$ python3 -q
>>> import numpy as np
>>> from numpy import linalg as LA
>>> np.set_printoptions(precision=3, suppress=True, linewidth=100)
>>> def rnd(a):
...     return np.round(a, 3) + 0
... 
>>> W0 = np.load("m.npy")
>>> W0
array([[ 2,  4,  8,  2,  7,  0,  5,  8,  1,  1,  8],
       [ 5, -7,  3,  7,  4,  5,  4,  0,  3,  2,  3],
       [ 8,  7, -1,  2,  3,  6,  3,  9,  1,  2,  0],
       [ 5,  1,  7,  3,  1,  4,  5,  2,  1,  0,  7],
       [ 8,  3,  6,  4, -3,  1,  3,  5,  4,  1,  7],
       [ 7,  8,  1,  8,  5,  5,  3,  1,  8,  4,  4],
       [ 5,  7,  6,  9,  9,  0,  6,  2,  4,  6,  0],
       [ 8,  3,  9,  3,  0,  7,  7,  4,  6,  4,  3],
       [ 3,  7,  4,  2,  6,  3,  4,  0,  8,  6,  6],
       [ 4,  6,  4,  5,  1,  4,  7,  1,  6, 16,  6],
       [ 5,  7,  4,  4,  6,  2,  3,  7,  3,  1,  9]])
>>> M2 = W0[0, 0] * W0[1:] - np.outer(W0[1:, 0], W0[0])
>>> print(M2)
[[  0 -34 -34   4 -27  10 -17 -40   1  -1 -34]
 [  0 -18 -66 -12 -50  12 -34 -46  -6  -4 -64]
 [  0 -18 -26  -4 -33   8 -15 -36  -3  -5 -26]
 [  0 -26 -52  -8 -62   2 -34 -54   0  -6 -50]
 [  0 -12 -54   2 -39  10 -29 -54   9   1 -48]
 [  0  -6 -28   8 -17   0 -13 -36   3   7 -40]
 [  0 -26 -46 -10 -56  14 -26 -56   4   0 -58]
 [  0   2 -16  -2  -9   6  -7 -24  13   9 -12]
 [  0  -4 -24   2 -26   8  -6 -30   8  28 -20]
 [  0  -6 -32  -2 -23   4 -19 -26   1  -3 -22]]
>>> LA.matrix_rank(M2), LA.matrix_rank(W0)
(np.int64(10), np.int64(11))
